In [1]: import numpy as np

In [2]: from numpy import linalg as LA

In [3]: np.set_printoptions(suppress=True, linewidth=160)

In [4]: tidy = lambda a: np.round(a, 2) + 0

In [5]: K = np.array([[1, -1, 1, -1],
   ...:     [1, 0, 0, 0],
   ...:     [1, 1, 1, 1],
   ...:     [1, 2, 4, 8],
   ...:     [1, 3, 9, 27],
   ...:     [1, 4, 16, 64],
   ...:     [1, 5, 25, 125],
   ...:     [1, 6, 36, 216],
   ...:     [1, 7, 49, 343],
   ...:     [1, 8, 64, 512]])

In [6]: # column 3 is much longer than the rest

In [7]: left, s, Vh = LA.svd(K)

In [8]: np.argmax(s[:-1] / (s[1:] + 1e-6)) + 1
Out[8]: np.int64(1)

In [9]: out = left[:, :1] @ np.diag(s[:1]) @ Vh[:1]

In [10]: tidy(LA.norm(K - out) / LA.norm(K))
Out[10]: np.float64(0.02)

In [11]: print(LA.matrix_rank(out))
1

In [12]: feats = np.load("a.npy")

In [13]: print(feats)
[[ 2  4 -5 -3  5  0  5 -5 -5 -2  5  0 -5]
 [ 0 -3  1 -2  5  1  0 -2 -3  5  4  4 -2]
 [ 0  0  2  1  0  5  3  1 -4  3  0 -4  3]
 [ 0  0  0 -2  3 -1 -1 -4 -2 -2 -2 -3 -4]
 [ 0  0  0  0  4 -5  4 -3 -4  0  0 -3 -3]
 [ 0  0  0  0  0 -5  1  4 -5  2  2  2  2]
 [ 0  0  0  0  0  0 -1 -3  2  3 -1  4  4]
 [ 0  0  0  0  0  0  0 -3 -3 -5 -5  1 -4]
 [ 0  0  0  0  0  0  0  0  2 -4 -1  2  1]
 [ 0  0  0  0  0  0  0  0  0  0  2 -4 -2]
 [ 0  0  0  0  0  0  0  0  0  0 -4 -2 -1]
 [ 0  0  0  0  0  0  0  0  0  0  0 -1  4]
 [ 0  0  0  0  0  0  0  0  0  0  0  0 -4]]

In [14]: tidy(np.sort(np.abs(LA.eigvals(feats))))
Out[14]: array([0., 1., 1., 2., 2., 2., 2., 3., 3., 4., 4., 4., 5.])

In [15]: print(tidy(LA.det(feats)))
0.0

In [16]: np.allclose(feats, feats.T)
Out[16]: False

In [17]: print(np.allclose(feats @ feats.T, feats.T @ feats))
False

In [18]: rng = np.random.default_rng(34)

In [19]: t = np.sort(rng.uniform(-2, 2, 12))

In [20]: A = np.c_[t, t ** 2, t ** 3] @ np.array([[6, 8, 2, 2, 8, 7, 9], [4, 1, 7, 3, 1, 6, 6], [8, 1, 1, 1, 5, 4, 0]])

In [21]: tidy(A)
Out[21]: 
array([[-58.63, -19.74,  15.77,   0.03, -50.98, -21.51,   5.76],
       [-10.66,  -8.26,   4.26,   0.03, -12.62,  -5.21,  -2.91],
       [ -0.37,  -0.51,  -0.1 ,  -0.12,  -0.51,  -0.42,  -0.55],
       [  0.54,   0.68,   0.22,   0.19,   0.68,   0.63,   0.8 ],
       [  6.85,   5.42,   3.98,   2.52,   6.3 ,   7.3 ,   7.63],
       [  9.16,   6.55,   5.32,   3.3 ,   7.99,   9.45,   9.43],
       [ 24.55,  12.1 ,  13.17,   7.84,  18.25,  22.22,  18.38],
       [ 44.19,  17.43,  21.79,  12.93,  30.62,  36.92,  26.7 ],
       [ 46.67,  18.03,  22.81,  13.54,  32.16,  38.7 ,  27.62],
       [ 52.52,  19.44,  25.18,  14.95,  35.78,  42.88,  29.73],
       [ 56.34,  20.33,  26.7 ,  15.87,  38.14,  45.58,  31.05],
       [ 76.13,  24.7 ,  34.24,  20.46,  50.3 ,  59.28,  37.39]])

In [22]: out = A / LA.norm(A, axis=1)
ValueError: operands could not be broadcast together with shapes (12,7) (12,) 


In [23]: out = A / LA.norm(A, axis=1, keepdims=True)

In [24]: G = out @ out.T

In [25]: tidy(G[0])
Out[25]: array([ 1.  ,  0.95,  0.68, -0.66, -0.66, -0.67, -0.71, -0.74, -0.74, -0.74, -0.75, -0.76])

In [26]: print(tidy(LA.norm(out, axis=1)))
[1. 1. 1. 1. 1. 1. 1. 1. 1. 1. 1. 1.]

In [27]: T = np.stack([A, 2 * A, A[::-1]])

In [28]: tidy(np.einsum("bij,cij->bc", T, T))
Out[28]: 
array([[ 55274.13, 110548.25, -14714.13],
       [110548.25, 221096.51, -29428.27],
       [-14714.13, -29428.27,  55274.13]])

In [29]: (T @ A.T).shape
Out[29]: (3, 12, 12)

In [30]: LA.matrix_rank(T.reshape(3, -1))
Out[30]: np.int64(2)

In [31]: cent = np.array([[0.1, 0.8, 0.0, 0.0, 0.1, -1.1, 0.7],
    ...:     [-1.6, 0.0, -1.0, 0.0, -0.7, 2.3, 1.3]])

In [32]: X = np.array([[1, -2],
    ...:     [-2, -3],
    ...:     [3, 0],
    ...:     [-3, -1],
    ...:     [-3, -3],
    ...:     [-2, -2],
    ...:     [-1, 1],
    ...:     [-2, 2],
    ...:     [0, 0],
    ...:     [3, -3],
    ...:     [2, 2],
    ...:     [-2, -1],
    ...:     [1, 0],
    ...:     [-3, 2],
    ...:     [-2, -3],
    ...:     [2, 3],
    ...:     [3, -1],
    ...:     [-1, 2],
    ...:     [1, -3],
    ...:     [1, -3],
    ...:     [0, 3],
    ...:     [3, 3],
    ...:     [0, 2],
    ...:     [1, 1],
    ...:     [1, -3],
    ...:     [3, -2],
    ...:     [1, -1],
    ...:     [0, -3],
    ...:     [3, -2],
    ...:     [0, -2],
    ...:     [-3, -1],
    ...:     [2, -1],
    ...:     [1, -3],
    ...:     [1, 3],
    ...:     [0, 3],
    ...:     [-3, -1],
    ...:     [3, 0],
    ...:     [1, -2],
    ...:     [3, 3],
    ...:     [-3, 3],
    ...:     [-2, 3],
    ...:     [-3, -3]]) @ cent + 0.05 * rng.normal(size=(42, 7))

In [33]: tidy(X)
Out[33]: 
array([[  3.29,   0.76,   1.96,  -0.05,   1.51,  -5.72,  -1.86],
       [  4.56,  -1.56,   3.  ,  -0.03,   1.95,  -4.69,  -5.26],
       [  0.35,   2.42,  -0.02,   0.01,   0.35,  -3.33,   2.13],
       [  1.29,  -2.42,   0.97,  -0.05,   0.39,   1.02,  -3.5 ],
       [  4.48,  -2.39,   2.98,   0.04,   1.76,  -3.57,  -5.96],
       [  3.02,  -1.64,   2.09,  -0.01,   1.22,  -2.45,  -4.04],
       [ -1.68,  -0.87,  -0.98,   0.09,  -0.87,   3.38,   0.64],
       [ -3.42,  -1.56,  -1.99,  -0.08,  -1.73,   6.79,   1.24],
       [ -0.04,   0.06,  -0.08,   0.03,  -0.01,  -0.01,  -0.02],
       [  5.06,   2.39,   2.94,   0.04,   2.34, -10.17,  -1.85],
       [ -3.07,   1.63,  -1.98,   0.  ,  -1.11,   2.36,   4.05],
       [  1.42,  -1.52,   0.95,  -0.02,   0.47,  -0.14,  -2.78],
       [  0.09,   0.78,  -0.05,  -0.01,   0.01,  -1.03,   0.72],
       [ -3.49,  -2.37,  -2.02,  -0.03,  -1.73,   7.86,   0.48],
       [  4.65,  -1.63,   3.07,   0.02,   1.99,  -4.73,  -5.34],
       [ -4.63,   1.49,  -2.96,   0.02,  -1.89,   4.7 ,   5.35],
       [  1.85,   2.42,   1.02,   0.04,   1.07,  -5.58,   0.76],
       [ -3.27,  -0.81,  -2.  ,  -0.05,  -1.51,   5.7 ,   1.89],
       [  4.93,   0.89,   3.  ,  -0.04,   2.19,  -7.94,  -3.2 ],
       [  4.95,   0.81,   3.05,  -0.02,   2.27,  -7.99,  -3.17],
       [ -4.73,  -0.11,  -2.93,   0.12,  -2.11,   6.87,   3.89],
       [ -4.46,   2.4 ,  -3.06,  -0.05,  -1.88,   3.56,   5.95],
       [ -3.28,   0.01,  -2.01,   0.02,  -1.51,   4.64,   2.67],
       [ -1.53,   0.72,  -1.11,   0.04,  -0.61,   1.21,   1.98],
       [  4.81,   0.77,   2.99,  -0.05,   2.21,  -8.04,  -3.16],
       [  3.39,   2.41,   1.99,   0.04,   1.76,  -7.88,  -0.49],
       [  1.66,   0.85,   1.  ,   0.02,   0.79,  -3.39,  -0.64],
       [  4.93,   0.01,   2.98,  -0.02,   2.12,  -6.92,  -3.86],
       [  3.5 ,   2.41,   2.06,   0.02,   1.72,  -7.87,  -0.43],
       [  3.2 ,   0.06,   2.04,   0.02,   1.34,  -4.59,  -2.67],
       [  1.27,  -2.41,   0.97,  -0.07,   0.45,   0.99,  -3.33],
       [  1.8 ,   1.51,   1.07,   0.05,   0.98,  -4.52,  -0.01],
       [  4.9 ,   0.74,   2.95,  -0.06,   2.14,  -7.95,  -3.26],
       [ -4.82,   0.89,  -3.04,  -0.06,  -1.96,   5.81,   4.51],
       [ -4.76,   0.04,  -2.98,  -0.09,  -2.11,   6.8 ,   3.91],
       [  1.33,  -2.36,   0.95,   0.07,   0.39,   0.98,  -3.44],
       [  0.32,   2.43,  -0.01,  -0.04,   0.36,  -3.29,   2.14],
       [  3.33,   0.8 ,   1.96,  -0.03,   1.48,  -5.83,  -1.94],
       [ -4.46,   2.4 ,  -3.07,   0.02,  -1.82,   3.65,   5.99],
       [ -5.15,  -2.4 ,  -3.02,   0.03,  -2.43,  10.26,   1.78],
       [ -5.07,  -1.63,  -3.02,   0.04,  -2.28,   9.1 ,   2.54],
       [  4.52,  -2.35,   2.98,   0.07,   1.7 ,  -3.67,  -6.  ]])

In [34]: O, Rm = LA.qr(X)

In [35]: np.allclose(Rm.T @ Rm, X.T @ X)
Out[35]: True

In [36]: tidy(abs(Rm[0, 0])), tidy(LA.norm(X[:, 0]))
Out[36]: (np.float64(23.5), np.float64(23.5))

In [37]: print(tidy(np.trace(O @ O.T)))
7.0

In [38]: G = np.cov(X, rowvar=False)

In [39]: print(G.shape)
(7, 7)

In [40]: np.argwhere(np.triu(np.abs(np.corrcoef(X.T)) > 0.8, 1))
Out[40]: 
array([[0, 2],
       [0, 4],
       [0, 5],
       [0, 6],
       [2, 4],
       [2, 5],
       [2, 6],
       [4, 5],
       [4, 6]])

In [41]: tidy(np.corrcoef(X.T))
Out[41]: 
array([[ 1.  ,  0.02,  1.  , -0.01,  1.  , -0.93, -0.87],
       [ 0.02,  1.  , -0.04,  0.01,  0.11, -0.38,  0.47],
       [ 1.  , -0.04,  1.  , -0.01,  0.99, -0.91, -0.9 ],
       [-0.01,  0.01, -0.01,  1.  , -0.01,  0.  ,  0.02],
       [ 1.  ,  0.11,  0.99, -0.01,  1.  , -0.96, -0.83],
       [-0.93, -0.38, -0.91,  0.  , -0.96,  1.  ,  0.64],
       [-0.87,  0.47, -0.9 ,  0.02, -0.83,  0.64,  1.  ]])

In [42]: tidy(X.std(axis=0))
Out[42]: array([3.59, 1.66, 2.25, 0.05, 1.59, 5.56, 3.31])

In [43]: tidy(np.polyfit(X[:, 0], X[:, 2], 1))
Out[43]: array([ 0.62, -0.01])

In [44]: F = np.load("dump.npy")

In [45]: F
Out[45]: 
array([[ 1.02, -2.  ,  2.  , -1.  ,  0.  ,  0.  ,  2.  ],
       [-1.  , -1.98,  1.  , -1.  , -1.  , -1.  ,  2.  ],
       [ 1.  ,  0.  ,  2.02,  1.  , -1.  ,  0.  ,  2.  ],
       [ 2.  ,  2.  ,  2.  , -1.98,  0.  ,  2.  ,  0.  ],
       [ 2.  ,  0.  ,  0.  ,  0.  ,  0.02,  1.  ,  0.  ],
       [-1.  , -1.  ,  0.  ,  1.  ,  0.  , -1.98, -1.  ],
       [ 1.  , -2.  ,  2.  , -1.  ,  0.  ,  0.  ,  2.02]])

In [46]: w1 = np.array([[2, 1, 2, 3, 0, 2],
    ...:     [3, 1, 1, 2, 3, 0],
    ...:     [3, 2, 2, 1, 2, 0],
    ...:     [0, 0, 0, 2, 0, 0],
    ...:     [0, 0, 1, 1, 3, 1],
    ...:     [1, 1, 2, 0, 1, 3],
    ...:     [0, 3, 1, 1, 0, 1]])

In [47]: beta = np.array([-5, -5, -4, -1, 0, -1])

In [48]: hid = np.maximum(F @ w1 + beta, 0)

In [49]: tidy(hid)
Out[49]: 
array([[ 0.  ,  4.02,  2.04,  0.06,  0.  ,  3.04],
       [ 0.  ,  0.  ,  0.  ,  0.  ,  0.  ,  0.  ],
       [ 3.06,  6.04,  3.04,  7.02,  1.04,  2.  ],
       [13.  ,  5.  , 10.  ,  7.04, 12.  ,  9.  ],
       [ 0.  ,  0.  ,  2.02,  5.02,  1.06,  6.02],
       [ 0.  ,  0.  ,  0.  ,  0.  ,  0.  ,  0.  ],
       [ 0.  ,  4.06,  2.02,  0.02,  0.  ,  3.02]])

In [50]: LA.matrix_rank(hid)
Out[50]: np.int64(5)

In [51]: (hid > 0).astype(int)
Out[51]: 
array([[0, 1, 1, 1, 0, 1],
       [0, 0, 0, 0, 0, 0],
       [1, 1, 1, 1, 1, 1],
       [1, 1, 1, 1, 1, 1],
       [0, 0, 1, 1, 1, 1],
       [0, 0, 0, 0, 0, 0],
       [0, 1, 1, 1, 0, 1]])

In [52]: cent = np.array([[1, 1, 2], [2, 5, 2], [4, 5, 1], [2, 4, 1], [5, 4, 4], [3, 3, 1]])

In [53]: w1 @ cent
Out[53]: 
array([[24, 35, 13],
       [28, 33, 23],
       [27, 35, 21],
       [ 4,  8,  2],
       [24, 24, 15],
       [25, 29, 13],
       [15, 27,  9]])

In [54]: (hid @ cent).round(6).argmax(axis=1)
Out[54]: array([1, 0, 1, 1, 1, 0, 1])

In [55]: vec = np.array([1, -1, -2, 0, -2, -5, 0])

In [56]: np.sign((F @ vec).round(6))
Out[56]: array([-1.,  1., -1., -1., -1.,  1., -1.])

In [57]: tidy(F @ np.ones(7))
Out[57]: array([ 2.02, -2.98,  5.02,  6.02,  3.02, -3.98,  2.02])

In [58]: print((F * vec).sum(axis=1))
[ -0.98   5.98  -1.04 -14.    -3.04   9.9   -1.  ]

In [59]: F @ vec
Out[59]: array([ -0.98,   5.98,  -1.04, -14.  ,  -3.04,   9.9 ,  -1.  ])

In [60]: LA.norm(F @ vec) <= LA.norm(F, 2) * LA.norm(vec) + 1e-9
Out[60]: np.True_

In [61]: (F @ vec).argmax()
Out[61]: np.int64(5)

In [62]: T = np.stack([F, 2 * F, F[::-1]])

In [63]: (T @ F.T).shape
Out[63]: (3, 7, 7)

In [64]: LA.matrix_rank(T.reshape(3, -1))
Out[64]: np.int64(2)

In [65]: W0 = np.load("data.npy")

In [66]: W0
Out[66]: 
array([[ 0.,  0.,  2.,  3.,  0.,  2.,  0.,  1.,  3.,  0.,  0.,  0.,  0.,  0.],
       [ 3.,  3.,  0.,  1.,  3.,  3.,  3.,  1.,  3.,  0.,  0.,  0.,  0.,  0.],
       [ 2.,  2.,  2.,  2.,  2.,  3.,  0.,  0.,  3.,  0.,  0.,  0.,  0.,  0.],
       [ 1.,  3.,  1.,  1.,  3.,  1.,  1.,  2.,  2.,  0.,  0.,  0.,  0.,  0.],
       [ 2.,  1.,  3.,  0.,  3.,  1.,  0.,  2.,  3.,  0.,  0.,  0.,  0.,  0.],
       [ 1.,  3.,  1.,  1.,  3.,  2.,  2.,  1.,  3.,  0.,  0.,  0.,  0.,  0.],
       [ 3.,  3.,  2.,  2.,  0.,  1.,  1.,  2.,  1.,  0.,  0.,  0.,  0.,  0.],
       [ 3.,  1.,  3.,  3.,  0.,  3.,  2.,  3.,  1.,  0.,  0.,  0.,  0.,  0.],
       [ 3.,  1.,  1.,  1.,  1.,  1.,  1.,  1.,  3.,  0.,  0.,  0.,  0.,  0.],
       [ 0.,  0.,  0.,  0.,  0.,  0.,  0.,  0.,  0., -1., -3.,  0.,  2.,  1.],
       [ 0.,  0.,  0.,  0.,  0.,  0.,  0.,  0.,  0., -1., -1.,  2.,  2.,  3.],
       [ 0.,  0.,  0.,  0.,  0.,  0.,  0.,  0.,  0.,  3., -2.,  3.,  0.,  0.],
       [ 0.,  0.,  0.,  0.,  0.,  0.,  0.,  0.,  0., -1., -2.,  2.,  1.,  2.],
       [ 0.,  0.,  0.,  0.,  0.,  0.,  0.,  0.,  0., -3., -1., -3., -1.,  1.]])

In [67]: # splits into 2 blocks

In [68]: t = np.radians(120)

In [69]: Rm = np.eye(14)

In [70]: Rm[5, 5] = Rm[0, 0] = np.cos(t)

In [71]: Rm[5, 0], Rm[0, 5] = -np.sin(t), np.sin(t)

In [72]: out = W0 @ Rm.T

In [73]: tidy(LA.det(Rm)), np.trace(Rm)
Out[73]: (np.float64(1.0), np.float64(11.0))

In [74]: np.allclose(LA.norm(W0, axis=1), LA.norm(out, axis=1))
Out[74]: True

In [75]: np.allclose(W0 @ W0.T, out @ out.T)
Out[75]: True
